>>> import numpy as np
>>> import numpy.linalg as la
>>> np.set_printoptions(suppress=True, linewidth=140)
>>> F = np.load("out5.npy")
>>> F
array([[-27.  ,  -7.1 ,   7.36],
       [ -1.17,  15.46,   6.98],
       [ 12.72,  -5.8 ,  -4.61],
       [-20.4 ,   8.34,   2.86],
       [ -2.12,   2.13, -24.97],
       [ 18.17,  32.9 , -12.39],
       [ -4.14,  -4.98,  -7.12],
       [-14.68,   0.61, -42.51],
       [  6.52,  -3.17,  11.23],
       [ 14.12,  24.76,  41.51],
       [ 19.84,   7.38,  20.1 ],
       [ 10.53,  -0.75, -13.21],
       [ 26.91,  17.18,  -9.72],
       [ 26.1 ,  28.09, -19.91],
       [ 26.04,   7.06,   3.  ],
       [ -1.03, -25.94,  -0.87],
       [  8.17,  15.06, -16.66],
       [  8.6 ,  -3.65,  23.59],
       [ -5.35,  10.32,   9.48],
       [-23.68,  -6.3 , -38.45]])
>>> z = F[:, 2] > np.median(F[:, 2])
>>> r0 = F[z].mean(axis=0) - F[~z].mean(axis=0)
>>> z.astype(int)
array([1, 1, 0, 1, 0, 0, 0, 0, 1, 1, 1, 0, 0, 0, 1, 1, 0, 1, 1, 0])
>>> np.argsort(-np.abs(r0).round(6), kind="stable")
array([2, 1, 0])
>>> Z = F[[4, 10]].astype(float)
>>> for _ in range(6):
...     z = la.norm(F[:, None] - Z, axis=-1).argmin(axis=1)
...     Z = np.array([F[z == j].mean(axis=0) for j in range(2)])
... 
>>> z
array([0, 1, 0, 0, 0, 1, 0, 0, 1, 1, 1, 0, 1, 1, 1, 0, 0, 1, 1, 0])
>>> Z.round(2)
array([[ -6.16,  -2.47, -13.82],
       [ 13.98,  13.63,   7.39]])
>>> np.round(Z[1] - Z[0], 2)
array([20.14, 16.11, 21.21])
>>> x = np.array([-3, -2, -3])
>>> h = np.maximum(F @ x, 0)
>>> np.flatnonzero(h > 1e-9)
array([ 0,  3,  4,  6,  7, 11, 15, 19])
>>> np.round(F.T @ h, 2)
array([-10223.43,  -2923.71, -16662.28])
>>> O, _ = la.qr(np.array([[0.4, -0.9, 0.9], [1.1, 0.5, 0.0], [-0.6, -1.1, -1.0]]))
>>> data = 5 * O
>>> data.round(2)
array([[-1.52,  4.03, -2.54],
       [-4.18,  0.15,  2.74],
       [ 2.28,  2.96,  3.32]])
>>> rng = np.random.default_rng(6214)
>>> A2 = data + rng.integers(-2, 3, (3, 1)) @ rng.integers(-2, 3, (1, 3))
>>> A2.round(2)
array([[-1.52,  6.03, -0.54],
       [-4.18, -0.85,  1.74],
       [ 2.28,  3.96,  4.32]])
>>> la.matrix_rank(A2 - data, tol=1e-8)
np.int64(1)
>>> np.round(la.svd(A2 - data, compute_uv=False), 2) + 0
array([3.46, 0.  , 0.  ])
>>> blk = np.stack([data, -3 * data, data[::-1]])
>>> blk.shape
(3, 3, 3)
>>> np.round(la.det(blk), 2)
array([  125., -3375.,  -125.])
>>> np.round(la.norm(blk, axis=(1, 2)), 2)
array([ 8.66, 25.98,  8.66])
>>> la.matrix_rank(blk.reshape(3, -1))
np.int64(2)
>>> np.round(blk.sum(axis=0), 2)
array([[ 5.32, -5.1 ,  8.41],
       [ 4.18, -0.15, -2.74],
       [-6.08, -1.89, -9.19]])
>>> (blk @ data.T).shape
(3, 3, 3)
>>> np.round(la.pinv(data), 2)
array([[-0.06, -0.17,  0.09],
       [ 0.16,  0.01,  0.12],
       [-0.1 ,  0.11,  0.13]])
>>> np.round(data.T @ data, 2) + 0
array([[25.,  0.,  0.],
       [ 0., 25.,  0.],
       [ 0.,  0., 25.]])
>>> x = np.array([1, 2, 4])
>>> h = np.maximum(data @ x, 0)
>>> np.round(np.tanh(data @ x), 2)
array([-1.,  1.,  1.])
>>> np.round(data * (h > 1e-9)[:, None], 2)
array([[-0.  ,  0.  , -0.  ],
       [-4.18,  0.15,  2.74],
       [ 2.28,  2.96,  3.32]])
>>> np.flatnonzero(h > 1e-9)
array([1, 2])
>>> np.round(np.maximum(data @ (3 * x), 0), 2)
array([ 0.  , 21.19, 64.48])
>>> W = np.array([[-8, 1, 4, -5], [-9, -2, -3, -4], [6, 6, 4, -8]])
>>> beta = np.array([-2, -1, -1, 0])
>>> H = np.maximum(data @ W + beta, 0)
>>> np.round((H > 0).mean(axis=0), 2)
array([0.33, 0.67, 0.33, 0.33])
>>> la.matrix_rank(H)
np.int64(3)
>>> (H > 0).astype(int)
array([[0, 0, 0, 1],
       [1, 1, 0, 0],
       [0, 1, 1, 0]])
>>> Z = np.array([[-8, -7, -8], [5, 9, -8], [-9, 2, 1], [-6, -5, -4]])
>>> W @ Z
array([[ 63,  98,  80],
       [113,  59, 101],
       [ -6,  60, -60]])
>>> M = np.loadtxt("x.csv", delimiter=",")
>>> M.round(2)
array([[0.83, 0.36, 0.12],
       [0.36, 0.15, 0.05],
       [0.12, 0.05, 0.02]])
>>> def softmax(z):
...     e = np.exp(z - z.max(axis=-1, keepdims=True))
...     return e / e.sum(axis=-1, keepdims=True)
... 
>>> np.round(softmax(M[0] + 5), 2)
array([0.47, 0.29, 0.23])
>>> scores = M @ M.T / np.sqrt(3)
>>> np.round(softmax(scores + np.triu(np.full(scores.shape, -np.inf), 1)), 2)
array([[1.  , 0.  , 0.  ],
       [0.53, 0.47, 0.  ],
       [0.34, 0.33, 0.32]])
>>> np.round(softmax(scores)[0] @ M, 2)
array([0.49, 0.21, 0.07])
>>> softmax(scores).round(6).argmax(axis=1)
array([0, 0, 0])
>>> x = np.array([2, 1, 0])
>>> np.round(M @ x, 2)
array([2.02, 0.86, 0.29])
>>> np.round(np.eye(3) - M, 2)
array([[ 0.17, -0.36, -0.12],
       [-0.36,  0.85, -0.05],
       [-0.12, -0.05,  0.98]])
>>> Uu, s, Vh = la.svd(M)
>>> evecs = Vh[:(s > 1e-8).sum()]
>>> x = M[0] + 3 * M[2] + rng.integers(2) * np.eye(3)[0]
>>> x.round(2)
array([2.19, 0.51, 0.17])
>>> la.matrix_rank(np.vstack([M, x]))
np.int64(2)
>>> round(la.norm(x - evecs.T @ evecs @ x), 2)
np.float64(0.41)
>>> np.allclose(evecs.T @ evecs @ x, x)
False
>>> W0 = np.loadtxt("layer12.csv", delimiter=",")
>>> W0.round(2)
array([[ 0.31,  0.95,  0.  ],
       [-0.95,  0.31,  0.  ],
       [ 0.  ,  0.  ,  1.  ]])
>>> x = np.array([-3, 1, -1])
>>> np.round(la.norm(x), 2), round(float(la.norm(W0 @ x)), 2)
(np.float64(3.32), 3.32)
>>> np.round(la.inv(W0), 2)
array([[ 0.31, -0.95, -0.  ],
       [ 0.95,  0.31,  0.  ],
       [ 0.  ,  0.  ,  1.  ]])
>>> O = W0.astype(float).copy()
>>> for j in range(3):
...     O[:, j] -= O[:, :j] @ (O[:, :j].T @ O[:, j])
...     O[:, j] /= la.norm(O[:, j])
... 
>>> np.round(O.T @ W0, 2) + 0
array([[1., 0., 0.],
       [0., 1., 0.],
       [0., 0., 1.]])
>>> O.round(2)
array([[ 0.31,  0.95,  0.  ],
       [-0.95,  0.31,  0.  ],
       [ 0.  ,  0.  ,  1.  ]])
